% python3 -q
>>> import numpy as np
>>> np.set_printoptions(precision=2, suppress=True, linewidth=200)
>>> mat = np.load("out10.npy")
>>> print(mat)
[[61 37 33]
 [37 39 28]
 [33 28 36]]
>>> evals, V = np.linalg.eigh(mat)
>>> x0 = np.array([6, -2, 2])
>>> print(x0 @ mat @ x0)
2176
>>> print(np.abs(mat).sum(axis=1).max(), round(np.abs(evals).max(), 2))
131 112.89
>>> print(V * np.abs(evals) @ V.T)
[[61. 37. 33.]
 [37. 39. 28.]
 [33. 28. 36.]]
>>> print(V * np.sqrt(evals) @ V.T)
[[7.   2.63 2.26]
 [2.63 5.25 2.12]
 [2.26 2.12 5.14]]
>>> print(np.linalg.eigvals(mat))
[112.89  13.93   9.19]
>>> print(np.kron(np.eye(2, dtype=int), mat))
[[61 37 33  0  0  0]
 [37 39 28  0  0  0]
 [33 28 36  0  0  0]
 [ 0  0  0 61 37 33]
 [ 0  0  0 37 39 28]
 [ 0  0  0 33 28 36]]
>>> print(round(np.linalg.eigvals(mat).sum().real, 2))
136.0
>>> print(np.einsum("ii->", mat))
136
>>> feats = np.load("data.npy")
>>> print(feats)
[[  0  12  12   0 -10 -10]
 [  0   6   0   0  -5   0]
 [  6  12   6  -5 -10  -5]
 [  0 -14 -14   0  18  18]
 [  0  -7   0   0   9   0]
 [ -7 -14  -7   9  18   9]]
>>> B = np.array([[-7, 6, 6],
...     [4, 3, 3],
...     [-2, -2, -3],
...     [-1, 9, 7],
...     [-8, 4, 8],
...     [1, 3, 3]])
>>> print(np.einsum("ik,kj->ji", feats, B))
[[  94   64   74 -154 -100 -137]
 [ -58   -2  -40  112   15  110]
 [-110  -22  -76  198   51  171]]
>>> print(feats @ B)
[[  94  -58 -110]
 [  64   -2  -22]
 [  74  -40  -76]
 [-154  112  198]
 [-100   15   51]
 [-137  110  171]]
>>> print(np.einsum("ij,ij->i", feats, feats))
[ 488   61  366 1040  130  780]
>>> B @ feats
Traceback (most recent call last):
  File "<python-input-20>", line 1, in <module>
    B @ feats
    ~~^~~~~~~
ValueError: matmul: Input operand 1 has a mismatch in its core dimension 0, with gufunc signature (n?,k),(k,m?)->(n?,m?) (size 6 is different from 3)
>>> print(np.linalg.matrix_rank(feats @ B))
3
>>> print(np.linalg.matrix_rank(np.vstack([feats, B.T])))
6
>>> q, V = np.linalg.qr(feats[:, :4])[0], np.linalg.qr(feats[:, 4:])[0]
>>> sigma = np.linalg.svd(q.T @ V, compute_uv=False)
>>> print((sigma > 0.9).sum())
2
>>> print(sigma)
[0.99 0.98]
>>> print(round(np.linalg.norm(q @ q.T - V @ V.T, 2), 2))
1.0
>>> rng = np.random.default_rng(39760)
>>> labels = rng.permutation(6)
>>> B = feats[:, labels] * rng.choice([-1, 1], 6)
>>> print(B)
[[ 10   0  12 -10  12   0]
 [  5   0   0   0   6   0]
 [ 10  -5   6  -5  12   6]
 [-18   0 -14  18 -14   0]
 [ -9   0   0   0  -7   0]
 [-18   9  -7   9 -14  -7]]
>>> left, _, VT = np.linalg.svd(feats.T @ B)
>>> print(np.round(left @ VT, 2) + 0)
[[ 0.  0.  0.  0.  0.  1.]
 [ 0.  0.  0.  0.  1.  0.]
 [ 0.  0.  1.  0.  0.  0.]
 [ 0.  1.  0.  0.  0.  0.]
 [-1.  0.  0.  0.  0.  0.]
 [ 0.  0.  0.  1.  0.  0.]]
>>> print(labels)
[4 3 2 5 1 0]
>>> W0 = np.load("block17.npy")
>>> print(W0)
[[ 0.43 -0.45  0.33 -1.69 -0.8   0.02]
 [-0.98  0.97 -1.07 -0.87  0.31 -0.3 ]
 [-1.11 -0.08  0.88 -0.25  0.37  1.34]
 [-0.55  0.74  1.3   0.1  -0.42 -1.13]
 [ 0.92  1.51  0.16  0.03 -0.33  0.85]
 [ 0.68  0.11  0.52 -0.56  1.68 -0.35]]
>>> print(W0.mean(axis=0))
[-0.1   0.47  0.35 -0.54  0.14  0.07]
>>> np.linalg.rank(W0)
Traceback (most recent call last):
  File "<python-input-38>", line 1, in <module>
    np.linalg.rank(W0)
    ^^^^^^^^^^^^^^
AttributeError: module 'numpy.linalg' has no attribute 'rank'
>>> print(round(np.abs(W0).max(), 2))
1.69
>>> gram = mat.T @ mat
>>> print(np.linalg.matrix_rank(gram))
3
>>> x0 = np.array([3, 3, 3, 3, 3, 2])
>>> rhs = W0 @ x0
>>> c, lr = np.zeros(6), 1 / np.linalg.norm(W0, 2) ** 2
>>> for i in range(20):
...     c -= lr * W0.T @ (W0 @ c - rhs)
...     if i % 5 == 0: print(i, round(np.linalg.norm(W0 @ c - rhs), 2))
... 
0 0.0
5 0.0
10 0.0
15 0.0
>>> print(c)
[3. 3. 3. 3. 3. 2.]
>>> print(round(float(np.linalg.cond(W0)), 2))
1.0
>>> t = np.radians(45)
>>> r_ = np.eye(6)
>>> r_[2, 2] = r_[1, 1] = np.cos(t)
>>> r_[2, 1], r_[1, 2] = -np.sin(t), np.sin(t)
>>> print(r_)
[[ 1.    0.    0.    0.    0.    0.  ]
 [ 0.    0.71  0.71  0.    0.    0.  ]
 [ 0.   -0.71  0.71  0.    0.    0.  ]
 [ 0.    0.    0.    1.    0.    0.  ]
 [ 0.    0.    0.    0.    1.    0.  ]
 [ 0.    0.    0.    0.    0.    1.  ]]
>>> B = feats @ r_.T
>>> print(np.allclose(np.linalg.norm(feats, axis=1), np.linalg.norm(B, axis=1)))
True
>>> print(np.abs(B - feats).max(axis=0))
[ 0.   5.8 14.   0.   0.   0. ]
